$ python -q
>>> import numpy as np
>>> np.set_printoptions(precision=1, suppress=True, linewidth=160)
>>> J = np.array([[-5, -4, -1, 0], [-4, -5, -4, -1], [-1, -4, -5, -4], [0, -1, -4, -5]])
>>> out = np.array([[-2, -2, -6], [-6, 5, 2], [-8, 2, -1], [4, 8, 1]])
>>> np.einsum("ij,ij->i", J, J)
array([42, 58, 58, 42])
>>> np.vstack([J, out.T]).shape
(7, 4)
>>> np.linalg.matrix_rank(J @ out)
np.int64(3)
>>> J @ out
array([[ 42, -12,  23],
       [ 66, -33,  17],
       [ 50, -60,  -1],
       [ 18, -53,  -3]])
>>> np.linalg.matrix_rank(np.vstack([J, out.T]))
np.int64(4)
>>> out = np.array([[-2, 1, 1], [-2, 0, -2]])
>>> W2 = np.kron(out, J)
>>> np.linalg.matrix_rank(W2)
np.int64(8)
>>> round(float(np.linalg.norm(W2, 2)), 1), np.round(np.linalg.norm(out, 2) * np.linalg.norm(J, 2), 1)
(37.6, np.float64(37.6))
>>> W2.shape
(8, 12)
>>> evals, V = np.linalg.eig(J)
>>> np.sort(np.linalg.eigvals(J @ J))
array([  0.4,   2.6,  43.6, 153.4])
>>> np.sort(np.linalg.eigvals(J.T))
array([-12.4,  -6.6,  -1.6,   0.6])
>>> evals
array([-12.4,  -6.6,  -1.6,   0.6])
>>> m1 = np.vander(np.arange(4) - 1, 3, increasing=True)
>>> m1
array([[ 1, -1,  1],
       [ 1,  0,  0],
       [ 1,  1,  1],
       [ 1,  2,  4]])
>>> x = np.array([0, 4, 1])
>>> target = m1 @ x
>>> coef, lr = np.zeros(3), 1 / np.linalg.norm(m1, 2) ** 2
>>> for i in range(50):
...     coef -= lr * m1.T @ (m1 @ coef - target)
...     if i % 10 == 0: print(i, round(np.linalg.norm(m1 @ coef - target), 1))
... 
0 4.5
10 1.6
20 0.7
30 0.4
40 0.2
>>> coef
array([-0.1,  3.9,  1.1])
>>> out = np.array([[2], [3], [1], [3]])
>>> W2 = np.array([[9, 1, 7]])
>>> rng = np.random.default_rng(98403)
>>> E = out @ W2 + 0.3 * rng.normal(size=(4, 3))
>>> E
array([[18. ,  2. , 14.1],
       [26.5,  2.6, 21.4],
       [ 9. ,  0.8,  6.6],
       [27.2,  3.4, 21.3]])
>>> t = np.radians(45)
>>> Rm = np.eye(3)
>>> Rm[2, 2] = Rm[1, 1] = np.cos(t)
>>> Rm[2, 1], Rm[1, 2] = -np.sin(t), np.sin(t)
>>> Rm
array([[ 1. ,  0. ,  0. ],
       [ 0. ,  0.7,  0.7],
       [ 0. , -0.7,  0.7]])
>>> out = E @ Rm.T
>>> np.allclose(np.linalg.norm(E, axis=1), np.linalg.norm(out, axis=1))
True
>>> out
array([[18. , 11.4,  8.6],
       [26.5, 17. , 13.3],
       [ 9. ,  5.3,  4.1],
       [27.2, 17.4, 12.7]])
>>> np.abs(out - E).max(axis=0)
array([ 0. , 14.3,  8.6])
